In [1]: import numpy as np

In [2]: np.set_printoptions(precision=1, suppress=True, linewidth=120)

In [3]: def tidy(a):
   ...:     return np.round(a, 1) + 0
   ...: 

In [4]: mat = np.load("w.npy")

In [5]: print(mat)
[[0 0 0 0]
 [0 3 0 0]
 [0 0 4 0]]

In [6]: print(np.allclose(mat[:-1].T @ np.linalg.lstsq(mat[:-1].T, mat[-1])[0], mat[-1]))
False

In [7]: print(tidy(mat @ np.linalg.pinv(mat) @ mat))
[[0. 0. 0. 0.]
 [0. 3. 0. 0.]
 [0. 0. 4. 0.]]

In [8]: print(np.abs(np.diag(np.linalg.qr(mat)[1])) > 1e-9)
[False  True  True]

In [9]: print(tidy(np.linalg.norm(mat, axis=0)))
[0. 3. 4. 0.]

In [10]: print(mat @ mat.T)
[[ 0  0  0]
 [ 0  9  0]
 [ 0  0 16]]

In [11]: print(mat.T @ mat)
[[ 0  0  0  0]
 [ 0  9  0  0]
 [ 0  0 16  0]
 [ 0  0  0  0]]

In [12]: print(mat[:, 0] @ mat[:, 1])
0

In [13]: u = np.array([0, 9, 0, 9]) + 0.5

In [14]: X = np.eye(4) - 2 * np.outer(u, u) / (u @ u)

In [15]: print(tidy(X))
[[ 1.  -0.1  0.  -0.1]
 [-0.1  0.  -0.1 -1. ]
 [ 0.  -0.1  1.  -0.1]
 [-0.1 -1.  -0.1  0. ]]

In [16]: out = np.array([[2, 1], [7, 4]])

In [17]: basis = np.kron(out, X)

In [18]: print(basis.shape)
(8, 8)

In [19]: print(tidy(np.linalg.norm(basis, 2)), tidy(np.linalg.norm(out, 2) * np.linalg.norm(X, 2)))
8.4 8.4

In [20]: print(tidy(basis))
[[ 2.  -0.1  0.  -0.1  1.  -0.1  0.  -0.1]
 [-0.1  0.  -0.1 -2.  -0.1  0.  -0.1 -1. ]
 [ 0.  -0.1  2.  -0.1  0.  -0.1  1.  -0.1]
 [-0.1 -2.  -0.1  0.  -0.1 -1.  -0.1  0. ]
 [ 7.  -0.4  0.  -0.4  4.  -0.2  0.  -0.2]
 [-0.4  0.  -0.4 -7.  -0.2  0.  -0.2 -4. ]
 [ 0.  -0.4  7.  -0.4  0.  -0.2  4.  -0.2]
 [-0.4 -7.  -0.4  0.  -0.2 -4.  -0.2  0. ]]

In [21]: A = np.maximum(np.array([[6],
    ...:     [8],
    ...:     [0],
    ...:     [3],
    ...:     [5],
    ...:     [6],
    ...:     [6],
    ...:     [3],
    ...:     [2],
    ...:     [4],
    ...:     [2],
    ...:     [6],
    ...:     [3],
    ...:     [1],
    ...:     [5],
    ...:     [6],
    ...:     [2],
    ...:     [0],
    ...:     [8],
    ...:     [0],
    ...:     [8]]) @ np.array([[-3, 2, -1]]) + np.array([5, 7, 0]), 0)

In [22]: print(A)
[[ 0 19  0]
 [ 0 23  0]
 [ 5  7  0]
 [ 0 13  0]
 [ 0 17  0]
 [ 0 19  0]
 [ 0 19  0]
 [ 0 13  0]
 [ 0 11  0]
 [ 0 15  0]
 [ 0 11  0]
 [ 0 19  0]
 [ 0 13  0]
 [ 2  9  0]
 [ 0 17  0]
 [ 0 19  0]
 [ 0 11  0]
 [ 5  7  0]
 [ 0 23  0]
 [ 5  7  0]
 [ 0 23  0]]

In [23]: # null space of dimension 1

In [24]: Uu, sig, VT = np.linalg.svd(A)

In [25]: print(np.argmax(sig[:-1] / (sig[1:] + 1e-6)) + 1)
2

In [26]: print(tidy(sig))
[72.8  8.7  0. ]

In [27]: out = Uu[:, :2] @ np.diag(sig[:2]) @ VT[:2]

In [28]: print(tidy(np.linalg.norm(A - out, 2)), sig[2])
0.0 0.0

In [29]: print(np.linalg.matrix_rank(A, rtol=0.05))
2

In [30]: print(tidy(np.linalg.norm(A - out) / np.linalg.norm(A)))
0.0

In [31]: print(tidy(out))
[[ 0. 19.  0.]
 [ 0. 23.  0.]
 [ 5.  7.  0.]
 [ 0. 13.  0.]
 [ 0. 17.  0.]
 [ 0. 19.  0.]
 [ 0. 19.  0.]
 [ 0. 13.  0.]
 [ 0. 11.  0.]
 [ 0. 15.  0.]
 [ 0. 11.  0.]
 [ 0. 19.  0.]
 [ 0. 13.  0.]
 [ 2.  9.  0.]
 [ 0. 17.  0.]
 [ 0. 19.  0.]
 [ 0. 11.  0.]
 [ 5.  7.  0.]
 [ 0. 23.  0.]
 [ 5.  7.  0.]
 [ 0. 23.  0.]]

In [32]: W1 = np.array([[2, 2, 1, 2, 4, 6], [-5, -9, -4, -2, -7, 3], [-2, 1, -9, -9, -9, -6]])

In [33]: c = np.array([0, -3, 0, 1, 1, 1])

In [34]: act = np.maximum(A @ W1 + c, 0)

In [35]: print(np.linalg.matrix_rank(act))
1

In [36]: print((act > 0).mean(axis=0))
[0. 0. 0. 0. 0. 1.]

In [37]: basis = np.array([[1, 5, 1], [-1, 1, 3], [5, 1, 2], [-3, 0, 2], [-5, 4, -5], [2, 0, 0]])

In [38]: print(W1 @ basis)
[[ -9  29  -6]
 [ 31 -66  -9]
 [ 12 -54  10]]

In [39]: rk = np.linalg.matrix_rank(A)

In [40]: print(rk)
2

In [41]: N = np.linalg.svd(A)[2][rk:].T

In [42]: print(np.allclose(A @ N, 0))
True

In [43]: print([int(np.linalg.matrix_rank(A[:i])) for i in range(1, len(A) + 1)])
[1, 1, 2, 2, 2, 2, 2, 2, 2, 2, 2, 2, 2, 2, 2, 2, 2, 2, 2, 2, 2]

In [44]: print(N[:, 0] / N[np.abs(N[:, 0]).round(6).argmax(), 0])
[0. 0. 1.]

In [45]: print(np.linalg.matrix_rank(A.T @ A), np.linalg.matrix_rank(A @ A.T))
2 2

In [46]: out = A / np.sqrt((A ** 2).mean(axis=1, keepdims=True))

In [47]: print(np.linalg.matrix_rank(out) == np.linalg.matrix_rank(A))
True

In [48]: print(tidy(out[14]))
[0.  1.7 0. ]

In [49]: print(tidy(np.linalg.norm(out, axis=1)))
[1.7 1.7 1.7 1.7 1.7 1.7 1.7 1.7 1.7 1.7 1.7 1.7 1.7 1.7 1.7 1.7 1.7 1.7 1.7 1.7 1.7]

In [50]: out = np.array([[2, 1, 0], [-1, -1, -1], [1, 2, 2]])

In [51]: print(out.T @ A.T)
[[-19 -23   3 -13 -17 -19 -19 -13 -11 -15 -11 -19 -13  -5 -17 -19 -11   3 -23   3 -23]
 [-19 -23  -2 -13 -17 -19 -19 -13 -11 -15 -11 -19 -13  -7 -17 -19 -11  -2 -23  -2 -23]
 [-19 -23  -7 -13 -17 -19 -19 -13 -11 -15 -11 -19 -13  -9 -17 -19 -11  -7 -23  -7 -23]]

In [52]: print(np.einsum("ij->j", A))
[ 17 315   0]

In [53]: print(np.einsum("ik,kj->ji", A, out))
[[-19 -23   3 -13 -17 -19 -19 -13 -11 -15 -11 -19 -13  -5 -17 -19 -11   3 -23   3 -23]
 [-19 -23  -2 -13 -17 -19 -19 -13 -11 -15 -11 -19 -13  -7 -17 -19 -11  -2 -23  -2 -23]
 [-19 -23  -7 -13 -17 -19 -19 -13 -11 -15 -11 -19 -13  -9 -17 -19 -11  -7 -23  -7 -23]]

In [54]: print(np.linalg.matrix_rank(np.vstack([A, out.T])))
3

In [55]: F = np.tanh(np.array([[2.1, 1.2],
    ...:     [-1.1, 0.5],
    ...:     [0.2, -1.1],
    ...:     [1.1, -1.1],
    ...:     [0.9, -1.4],
    ...:     [1.4, -0.8],
    ...:     [-0.1, 0.2],
    ...:     [-1.2, -0.1],
    ...:     [0.4, -0.5],
    ...:     [-0.9, -0.1],
    ...:     [0.6, -0.8],
    ...:     [-0.8, -0.5],
    ...:     [-0.1, 0.1],
    ...:     [0.5, 1.3],
    ...:     [-1.8, -0.1],
    ...:     [0.1, -1.0],
    ...:     [-1.6, -0.5],
    ...:     [0.1, -0.1],
    ...:     [-0.1, 0.0]]) @ np.array([[0.6, 1.1, 0.2], [0.3, 0.2, 0.1]]))

In [56]: print(tidy(F))
[[ 0.9  1.   0.5]
 [-0.5 -0.8 -0.2]
 [-0.2  0.  -0.1]
 [ 0.3  0.8  0.1]
 [ 0.1  0.6  0. ]
 [ 0.5  0.9  0.2]
 [ 0.  -0.1  0. ]
 [-0.6 -0.9 -0.2]
 [ 0.1  0.3  0. ]
 [-0.5 -0.8 -0.2]
 [ 0.1  0.5  0. ]
 [-0.6 -0.8 -0.2]
 [ 0.  -0.1  0. ]
 [ 0.6  0.7  0.2]
 [-0.8 -1.  -0.4]
 [-0.2 -0.1 -0.1]
 [-0.8 -1.  -0.4]
 [ 0.   0.1  0. ]
 [-0.1 -0.1  0. ]]

In [57]: t = np.radians(90)

In [58]: r_ = np.eye(3)

In [59]: r_[0, 0] = r_[2, 2] = np.cos(t)

In [60]: r_[0, 2], r_[2, 0] = -np.sin(t), np.sin(t)

In [61]: print(tidy(r_))
[[ 0.  0. -1.]
 [ 0.  1.  0.]
 [ 1.  0.  0.]]

In [62]: out = A @ r_.T

In [63]: print(np.allclose(A @ A.T, out @ out.T))
True

In [64]: print(np.abs(out - A).max(axis=0))
[5. 0. 5.]

In [65]: print(np.allclose(np.linalg.norm(A, axis=1), np.linalg.norm(out, axis=1)))
True

In [66]: print(tidy(np.linalg.svd(A, compute_uv=False)), tidy(np.linalg.svd(out, compute_uv=False)))
[72.8  8.7  0. ] [72.8  8.7  0. ]

In [67]: M = np.load("dump.npy")

In [68]: print(M)
[[0 0 0 1]
 [0 0 1 1]
 [0 1 0 0]
 [1 1 0 0]]

In [69]: # symmetric, so the eigenvalues are real

In [70]: w, V = np.linalg.eigh(M)

In [71]: print(tidy(V.T @ M @ V))
[[-1.6  0.   0.   0. ]
 [ 0.  -0.6  0.   0. ]
 [ 0.   0.   0.6  0. ]
 [ 0.   0.   0.   1.6]]

In [72]: print(tidy(np.linalg.eigvalsh(M @ M)))
[0.4 0.4 2.6 2.6]

In [73]: print(tidy(np.poly(M)))
[ 1.  0. -3.  0.  1.]

In [74]: print(np.einsum("ii->", M))
0

In [75]: print(tidy(np.linalg.det(M.T)))
1.0

In [76]: E = np.array([[0.0, 4.0, 0.0, 0.0],
    ...:     [1.0, 5.0, 0.0, 0.0],
    ...:     [0.0, 0.0, 5.0, 0.0],
    ...:     [0.0, 0.0, 0.0, 0.0]])

In [77]: print(E)
[[0. 4. 0. 0.]
 [1. 5. 0. 0.]
 [0. 0. 5. 0.]
 [0. 0. 0. 0.]]

In [78]: # looks like rank 3

In [79]: print(tidy(E @ np.linalg.pinv(E) @ E))
[[0. 4. 0. 0.]
 [1. 5. 0. 0.]
 [0. 0. 5. 0.]
 [0. 0. 0. 0.]]

In [80]: print(np.unique(E.round(6), axis=0).shape)
(4, 4)

In [81]: print(tidy(np.trace(np.linalg.pinv(E) @ E)))
3.0

In [82]: t = np.radians(45)

In [83]: r_ = np.eye(4)

In [84]: r_[3, 3] = r_[2, 2] = np.cos(t)

In [85]: r_[3, 2], r_[2, 3] = -np.sin(t), np.sin(t)

In [86]: print(tidy(r_))
[[ 1.   0.   0.   0. ]
 [ 0.   1.   0.   0. ]
 [ 0.   0.   0.7  0.7]
 [ 0.   0.  -0.7  0.7]]

In [87]: out = E @ r_.T

In [88]: print(np.allclose(np.linalg.norm(E, axis=1), np.linalg.norm(out, axis=1)))
True

In [89]: print(tidy(out))
[[ 0.   4.   0.   0. ]
 [ 1.   5.   0.   0. ]
 [ 0.   0.   3.5 -3.5]
 [ 0.   0.   0.   0. ]]

In [90]: print(tidy(np.linalg.svd(E, compute_uv=False)), tidy(np.linalg.svd(out, compute_uv=False)))
[6.5 5.  0.6 0. ] [6.5 5.  0.6 0. ]

In [91]: print(tidy(np.abs(out - E).max(axis=0)))
[0.  0.  1.5 3.5]

In [92]: print(np.allclose(E @ E.T, out @ out.T))
True

In [93]: print(tidy(np.linalg.det(r_)), tidy(np.trace(r_)))
1.0 3.4
